% python3 -q
>>> import numpy as np
>>> from numpy import linalg as LA
>>> np.set_printoptions(precision=2, suppress=True, linewidth=100)
>>> feats = np.loadtxt("dump.csv", delimiter=",")
>>> feats
array([[-3.47,  6.39, -6.81,  7.45, -3.07,  5.3 , -2.88,  1.68],
       [ 1.97, -1.99,  8.76, -5.08, -3.33, -1.35,  3.27, -1.44],
       [-0.91,  3.14,  1.37,  0.27, -4.36, -1.  ,  2.52,  1.01],
       [ 1.76, -4.76,  0.39, -4.38,  4.49, -4.69,  1.14, -0.06],
       [ 1.14, -4.94,  0.53, -1.29,  4.33,  2.1 , -2.98, -1.58],
       [ 1.9 , -3.57, -1.09, -2.12,  4.03, -3.48,  0.31, -0.69],
       [ 2.33, -3.07,  3.24, -5.13,  0.76, -6.24,  3.78, -0.18],
       [ 0.51, -3.77, -2.82,  2.68,  5.55,  5.75, -6.5 , -2.93],
       [-0.22,  3.2 ,  0.6 ,  0.81, -2.08, -2.87,  1.73, -1.1 ],
       [-1.41,  1.88,  1.91, -0.04, -3.97,  2.49,  0.97,  2.03],
       [ 1.43, -2.15, -1.66,  0.81,  5.24, -0.65, -2.25, -3.07],
       [ 1.27,  1.44,  3.01, -1.81, -0.57, -5.85,  4.51, -1.39],
       [-0.84,  0.37, -0.73, -3.45, -4.07, -0.35,  1.9 ,  5.93],
       [-0.18, -0.92,  0.18,  1.09,  1.55,  1.  , -1.57, -1.95],
       [-0.9 , -2.37, -2.55,  3.59,  4.05,  7.75, -6.62, -1.34],
       [ 2.5 , -1.43,  7.19, -3.78, -0.24, -5.73,  3.84, -4.06],
       [ 1.13, -5.34, -0.85, -4.21,  3.23, -2.14,  0.05,  1.51],
       [ 0.53,  0.84,  4.06, -1.68, -1.77, -5.03,  3.64, -1.99],
       [ 1.14, -1.72,  0.14, -0.56,  3.83, -2.8 ,  0.53, -3.15]])
>>> cen = feats - feats.mean(axis=0)
>>> U, sig, VT = LA.svd(cen, full_matrices=False)
>>> round((sig ** 2).sum() ** 2 / (sig ** 4).sum(), 2)
np.float64(2.59)
>>> VT[0] * np.sign(VT[0, np.abs(VT[0]).argmax()])
array([-0.15,  0.05, -0.46,  0.43,  0.17,  0.57, -0.47,  0.02])
>>> x = np.array([3, 1, 0, 2, 3, 2, 0, 2])
>>> y = feats @ x
>>> np.round(LA.lstsq(feats, y)[0], 2) + 0
array([3., 1., 0., 2., 3., 2., 0., 2.])
>>> rng = np.random.default_rng(84485)
>>> y = y + 0.05 * rng.normal(size=19)
>>> y
array([ 15.61, -21.87, -12.12,  -4.34,   9.81,   1.6 , -16.88,  25.36, -10.01,  -5.28,  11.99,
       -14.6 , -10.05,   3.37,  27.15, -21.78,  -1.87, -20.28,   0.12])
>>> b, *_ = LA.lstsq(feats, y)
>>> [round(float(LA.norm(LA.solve(feats.T @ feats + lam * np.eye(8), feats.T @ y))), 2) for lam in (0, 1, 10, 100)]
[5.59, 3.79, 2.43, 2.07]
>>> b
array([ 3.01,  1.  ,  0.03,  2.03,  3.  ,  1.97, -0.03,  2.05])
>>> np.round(feats.T @ (y - feats @ b), 2) + 0
array([0., 0., 0., 0., 0., 0., 0., 0.])
>>> b.round()
array([ 3.,  1.,  0.,  2.,  3.,  2., -0.,  2.])
>>> round(float(LA.norm(y - feats @ b)), 2)
0.2
>>> data = np.load("case10.npy")
>>> data
array([[-2,  4, -3],
       [ 4, -4,  5],
       [-3,  5, -4]])
>>> f = np.array([-1, -2, -1])
>>> Y = data + np.outer(f, np.eye(3)[1])
>>> np.round(LA.det(Y) / LA.det(data), 2), round(float(1 + LA.solve(data, f)[1]), 2)
(np.float64(-0.5), -0.5)
>>> LA.matrix_rank(LA.inv(Y) - LA.inv(data), tol=1e-8)
np.int64(1)
>>> [round(float(LA.det(data[:i, :i])), 2) + 0 for i in range(1, 4)]
[-2.0, -8.0, -2.0]
>>> round(LA.eigvalsh(data).min(), 2)
np.float64(-11.57)
>>> U, sig, VT = LA.svd(data)
>>> sig
array([11.57,  1.45,  0.12])
>>> Y = U[:, :2] @ np.diag(sig[:2]) @ VT[:2]
>>> round(np.abs(data - Y).max(), 2)
np.float64(0.06)
>>> np.round(LA.norm(data - Y) / LA.norm(data), 2)
np.float64(0.01)
>>> hat = np.triu(np.array([[0, 0, 0], [1, 1, 1], [2, 3, 2]]), 1) + np.eye(3)
>>> Y = hat @ data @ LA.inv(hat)
>>> LA.matrix_rank(Y)
np.int64(3)
>>> Y
array([[-2.,  4., -7.],
       [ 1.,  1.,  0.],
       [-3.,  5., -9.]])
>>> np.trace(Y), np.trace(data)
(np.float64(-10.0), np.int64(-10))
>>> round(LA.det(Y), 2)
np.float64(-2.0)
>>> cent = np.sign(np.array([[0, 2, 0, 3], [2, 3, 3, 2], [0, 3, 1, 0], [3, 3, 0, 2]]))
>>> Y = (np.tril(cent, -1) + np.eye(4)) @ (np.triu(cent, 1) + np.eye(4))
>>> evals = np.array([2, 2, 2, 1])
>>> M = np.rint(Y * evals @ LA.inv(Y)) + 0
>>> M
array([[ 2.,  1.,  0., -1.],
       [ 0.,  4.,  0., -2.],
       [ 0.,  1.,  2., -1.],
       [ 0.,  3.,  0., -1.]])
>>> evals, vecs = LA.eig(M)
>>> np.sort(LA.eigvals(M @ M))
array([1., 4., 4., 4.])
>>> np.sort(LA.eigvals(M.T))
array([1., 2., 2., 2.])
>>> M @ vecs[:, 0] - evals[0] * vecs[:, 0]
array([0., 0., 0., 0.])
>>> evals
array([2., 2., 2., 1.])
>>> np.prod(evals)
np.float64(8.0)
>>> E = np.minimum.outer(np.arange(1, 5), np.arange(1, 5)) * -1
>>> E
array([[-1, -1, -1, -1],
       [-1, -2, -2, -2],
       [-1, -2, -3, -3],
       [-1, -2, -3, -4]])
>>> np.allclose(E, E.T)
True
>>> np.round(np.abs(LA.eigvals(E)).max(), 2)
np.float64(8.29)
>>> (E + E.T) / 2
array([[-1., -1., -1., -1.],
       [-1., -2., -2., -2.],
       [-1., -2., -3., -3.],
       [-1., -2., -3., -4.]])
>>> E @ E
array([[ 4,  7,  9, 10],
       [ 7, 13, 17, 19],
       [ 9, 17, 23, 26],
       [10, 19, 26, 30]])
>>> np.sort(np.abs(LA.eigvals(E)))
array([0.28, 0.43, 1.  , 8.29])
>>> evals, vecs = LA.eig(E)
>>> np.sort(LA.eigvals(LA.inv(E)))
array([-3.53, -2.35, -1.  , -0.12])
>>> evals
array([-8.29, -1.  , -0.43, -0.28])
>>> np.sort(LA.eigvals(E @ E))
array([ 0.08,  0.18,  1.  , 68.74])
>>> np.round(E @ vecs[:, 0] - evals[0] * vecs[:, 0], 2) + 0
array([0., 0., 0., 0.])
>>> Y = E[0, 0] * E[1:] - np.outer(E[1:, 0], E[0])
>>> Y
array([[0, 1, 1, 1],
       [0, 1, 2, 2],
       [0, 1, 2, 3]])
>>> E[:, 0] / E[0, 0]
array([1., 1., 1., 1.])
>>> J = np.loadtxt("data.csv", delimiter=",")
>>> J
array([[  2.,  -4.,  -4.,   4.,  -9.,  -6.,  -4.,   3.,  -7.],
       [  2.,   0.,   2.,   0.,   6.,   5.,  -3.,  -6.,  -2.],
       [  7.,  -2.,  28.,  -4.,  -1.,   0.,   7.,   9.,   4.],
       [  5.,   9.,  -3., -13.,   3.,  -1.,  -8.,  -8.,   0.],
       [  1.,   9.,  -1.,   9.,  19.,  -8.,   8.,   8.,  -4.],
       [  5.,   1.,  -3.,  -2.,  -4.,  16.,   6.,   1.,   1.],
       [  4.,  -5.,   9.,  -9.,   7.,  -2.,   9.,   2.,   6.],
       [  5.,   0.,   6.,   9.,   0.,   5.,   9., -14.,   0.],
       [ -6.,   7.,  -2.,   2.,   7.,   5.,   0.,  -5.,  12.]])
>>> x = np.array([1, 1, 1, 1, 1, 0, 2, 1, 1])
>>> y = J @ x
>>> y
array([-23.,  -4.,  55., -23.,  57.,  11.,  32.,  24.,  15.])
>>> np.round(LA.solve(J, J[:, 6]), 2) + 0
array([0., 0., 0., 0., 0., 0., 1., 0., 0.])
>>> LA.solve(J, 2 * y)
array([2., 2., 2., 2., 2., 0., 4., 2., 2.])
>>> q, Rm = LA.qr(J)
>>> q.shape, Rm.shape
((9, 9), (9, 9))
>>> round(float(abs(Rm[0, 0])), 2), np.round(LA.norm(J[:, 0]), 2)
(13.6, np.float64(13.6))
>>> q, vecs = LA.qr(J[:, :7])[0], LA.qr(J[:, 7:])[0]
>>> sig = LA.svd(q.T @ vecs, compute_uv=False)
>>> sig
array([0.96, 0.57])
>>> round(LA.norm(q @ q.T - vecs @ vecs.T, 2), 2)
np.float64(1.0)
>>> K = np.loadtxt("sample14.csv", delimiter=",")
>>> K
array([[ 0.19,  0.59,  0.05,  0.56, -0.16,  0.53],
       [ 0.48,  0.58, -0.31, -0.54, -0.01, -0.22],
       [ 0.38,  0.09,  0.79,  0.14,  0.19, -0.4 ],
       [ 0.  ,  0.08, -0.28,  0.23,  0.93, -0.02],
       [ 0.29, -0.24,  0.28, -0.47,  0.24,  0.71],
       [ 0.71, -0.49, -0.34,  0.32, -0.15, -0.06]])
>>> # orthonormal columns
>>> x = np.array([2, 0, 1, 3, 3, 0])
>>> np.round(K.T @ (K @ x), 2) + 0
array([2., 0., 1., 3., 3., 0.])
>>> np.round(LA.det(K), 2)
np.float64(-1.0)
>>> np.round(LA.inv(K), 2) + 0
array([[ 0.19,  0.48,  0.38,  0.  ,  0.29,  0.71],
       [ 0.59,  0.58,  0.09,  0.08, -0.24, -0.49],
       [ 0.05, -0.31,  0.79, -0.28,  0.28, -0.34],
       [ 0.56, -0.54,  0.14,  0.23, -0.47,  0.32],
       [-0.16, -0.01,  0.19,  0.93,  0.24, -0.15],
       [ 0.53, -0.22, -0.4 , -0.02,  0.71, -0.06]])
